$ python -q
>>> import numpy as np
>>> import numpy.linalg as la
>>> np.set_printoptions(precision=3, suppress=True, linewidth=100)
>>> tidy = lambda a: np.round(a, 3) + 0
>>> X = np.loadtxt("run7.csv", delimiter=",")
>>> X
array([[-2., -2.,  2., -1., -1.,  2., -1.,  4.,  1.],
       [ 0.,  0.,  4.,  1.,  1.,  4.,  1.,  6.,  3.],
       [-1., -1.,  3.,  0.,  0.,  3.,  0.,  5.,  2.],
       [ 0.,  0.,  4.,  1.,  1.,  4.,  1.,  6.,  3.],
       [-1., -1.,  3.,  0.,  0.,  3.,  0.,  5.,  2.],
       [-1., -1.,  3.,  0.,  0.,  3.,  0.,  5.,  2.],
       [ 0.,  0.,  4.,  1.,  1.,  4.,  1.,  6.,  3.],
       [-1., -1.,  3.,  0.,  0.,  3.,  0.,  5.,  2.],
       [-1., -1.,  3.,  0.,  0.,  3.,  0.,  5.,  2.]])
>>> # columns 0 and 1 are equal
>>> ang = np.radians(72)
>>> R = np.eye(9)
>>> R[8, 8] = R[6, 6] = np.cos(ang)
>>> R[8, 6], R[6, 8] = -np.sin(ang), np.sin(ang)
>>> tidy(R)
array([[ 1.   ,  0.   ,  0.   ,  0.   ,  0.   ,  0.   ,  0.   ,  0.   ,  0.   ],
       [ 0.   ,  1.   ,  0.   ,  0.   ,  0.   ,  0.   ,  0.   ,  0.   ,  0.   ],
       [ 0.   ,  0.   ,  1.   ,  0.   ,  0.   ,  0.   ,  0.   ,  0.   ,  0.   ],
       [ 0.   ,  0.   ,  0.   ,  1.   ,  0.   ,  0.   ,  0.   ,  0.   ,  0.   ],
       [ 0.   ,  0.   ,  0.   ,  0.   ,  1.   ,  0.   ,  0.   ,  0.   ,  0.   ],
       [ 0.   ,  0.   ,  0.   ,  0.   ,  0.   ,  1.   ,  0.   ,  0.   ,  0.   ],
       [ 0.   ,  0.   ,  0.   ,  0.   ,  0.   ,  0.   ,  0.309,  0.   ,  0.951],
       [ 0.   ,  0.   ,  0.   ,  0.   ,  0.   ,  0.   ,  0.   ,  1.   ,  0.   ],
       [ 0.   ,  0.   ,  0.   ,  0.   ,  0.   ,  0.   , -0.951,  0.   ,  0.309]])
>>> other = X @ R.T
>>> tidy(np.abs(other - X).max(axis=0))
array([0.   , 0.   , 0.   , 0.   , 0.   , 0.   , 2.162, 0.   , 3.024])
>>> np.abs(np.diag(la.qr(X)[1])) > 1e-9
array([ True, False,  True, False, False, False, False, False, False])
>>> tidy(X @ la.pinv(X) @ X)
array([[-2., -2.,  2., -1., -1.,  2., -1.,  4.,  1.],
       [ 0.,  0.,  4.,  1.,  1.,  4.,  1.,  6.,  3.],
       [-1., -1.,  3.,  0.,  0.,  3.,  0.,  5.,  2.],
       [ 0.,  0.,  4.,  1.,  1.,  4.,  1.,  6.,  3.],
       [-1., -1.,  3.,  0.,  0.,  3.,  0.,  5.,  2.],
       [-1., -1.,  3.,  0.,  0.,  3.,  0.,  5.,  2.],
       [ 0.,  0.,  4.,  1.,  1.,  4.,  1.,  6.,  3.],
       [-1., -1.,  3.,  0.,  0.,  3.,  0.,  5.,  2.],
       [-1., -1.,  3.,  0.,  0.,  3.,  0.,  5.,  2.]])
>>> tidy(np.trace(la.pinv(X) @ X))
np.float64(2.0)
>>> np.unique(X.round(6), axis=0).shape
(3, 9)
>>> vec = np.array([1, 0, 3, 2, 2, 2, 1, 0, 1])
>>> h1 = np.maximum(X @ vec, 0)
>>> np.maximum(X @ (3 * vec), 0)
array([12., 84., 48., 84., 48., 48., 84., 48., 48.])
>>> np.flatnonzero(h1 > 1e-9)
array([0, 1, 2, 3, 4, 5, 6, 7, 8])
>>> np.maximum(X @ vec, 0) - np.maximum(-X @ vec, 0)
array([ 4., 28., 16., 28., 16., 16., 28., 16., 16.])
>>> X.T @ h1
array([-88., -88., 584.,  80.,  80., 584.,  80., 920., 416.])
>>> X @ X
array([[ -4.,  -4.,   4.,  -2.,  -2.,   4.,  -2.,   8.,   2.],
       [-18., -18.,  62.,   2.,   2.,  62.,   2., 102.,  42.],
       [-11., -11.,  33.,   0.,   0.,  33.,   0.,  55.,  22.],
       [-18., -18.,  62.,   2.,   2.,  62.,   2., 102.,  42.],
       [-11., -11.,  33.,   0.,   0.,  33.,   0.,  55.,  22.],
       [-11., -11.,  33.,   0.,   0.,  33.,   0.,  55.,  22.],
       [-18., -18.,  62.,   2.,   2.,  62.,   2., 102.,  42.],
       [-11., -11.,  33.,   0.,   0.,  33.,   0.,  55.,  22.],
       [-11., -11.,  33.,   0.,   0.,  33.,   0.,  55.,  22.]])
>>> tidy(np.abs(la.eigvals(X)).max())
np.float64(11.0)
>>> la.determinant(X)
Traceback (most recent call last):
  File "<python-input-26>", line 1, in <module>
    la.determinant(X)
    ^^^^^^^^^^^^^^
AttributeError: module 'numpy.linalg' has no attribute 'determinant'
>>> tidy(la.det(X))
np.float64(0.0)
>>> (X + X.T) / 2
array([[-2. , -1. ,  0.5, -0.5, -1. ,  0.5, -0.5,  1.5,  0. ],
       [-1. ,  0. ,  1.5,  0.5,  0. ,  1.5,  0.5,  2.5,  1. ],
       [ 0.5,  1.5,  3. ,  2. ,  1.5,  3. ,  2. ,  4. ,  2.5],
       [-0.5,  0.5,  2. ,  1. ,  0.5,  2. ,  1. ,  3. ,  1.5],
       [-1. ,  0. ,  1.5,  0.5,  0. ,  1.5,  0.5,  2.5,  1. ],
       [ 0.5,  1.5,  3. ,  2. ,  1.5,  3. ,  2. ,  4. ,  2.5],
       [-0.5,  0.5,  2. ,  1. ,  0.5,  2. ,  1. ,  3. ,  1.5],
       [ 1.5,  2.5,  4. ,  3. ,  2.5,  4. ,  3. ,  5. ,  3.5],
       [ 0. ,  1. ,  2.5,  1.5,  1. ,  2.5,  1.5,  3.5,  2. ]])
>>> (X - X.T) / 2
array([[ 0. , -1. ,  1.5, -0.5,  0. ,  1.5, -0.5,  2.5,  1. ],
       [ 1. ,  0. ,  2.5,  0.5,  1. ,  2.5,  0.5,  3.5,  2. ],
       [-1.5, -2.5,  0. , -2. , -1.5,  0. , -2. ,  1. , -0.5],
       [ 0.5, -0.5,  2. ,  0. ,  0.5,  2. ,  0. ,  3. ,  1.5],
       [ 0. , -1. ,  1.5, -0.5,  0. ,  1.5, -0.5,  2.5,  1. ],
       [-1.5, -2.5,  0. , -2. , -1.5,  0. , -2. ,  1. , -0.5],
       [ 0.5, -0.5,  2. ,  0. ,  0.5,  2. ,  0. ,  3. ,  1.5],
       [-2.5, -3.5, -1. , -3. , -2.5, -1. , -3. ,  0. , -1.5],
       [-1. , -2. ,  0.5, -1.5, -1. ,  0.5, -1.5,  1.5,  0. ]])
>>> m1 = np.loadtxt("block18.csv", delimiter=",")
>>> m1
array([[ -1.,  -8.,   3.,   9.,  -3.,  -8.,  -1.,  -4.,  -5.],
       [  8.,  -5.,  -3.,   1.,   7.,   7.,   5.,  32.,   4.],
       [ -3.,  -2.,  -2.,   6.,   5.,   7.,  -3., -12.,  -6.],
       [ -4.,  -4.,   7.,   6.,  -5.,   0.,   3., -16.,   2.],
       [ -1.,  -3.,   9.,   8.,   7.,  -9.,   0.,  -4.,  -3.],
       [ -6.,  -9.,  -5.,   3.,  -1.,  -7.,  -2., -24.,  -2.],
       [ -9.,  -7.,  -9.,   5.,   5.,  -2.,  -2., -36.,  -6.],
       [  2.,   7.,   8.,   9.,   2.,  -2.,   2.,   8.,  -6.]])
>>> C2 = m1.T @ m1
>>> tidy(la.eigvalsh(C2)[::-1])
array([3895.632,  586.745,  344.324,  227.755,  124.329,   66.113,   19.898,    0.204,    0.   ])
>>> np.allclose(C2, C2.T)
True
>>> tidy(la.svd(m1, compute_uv=False) ** 2)
array([3895.632,  586.745,  344.324,  227.755,  124.329,   66.113,   19.898,    0.204])
>>> (m1 @ m1.T).shape
(8, 8)
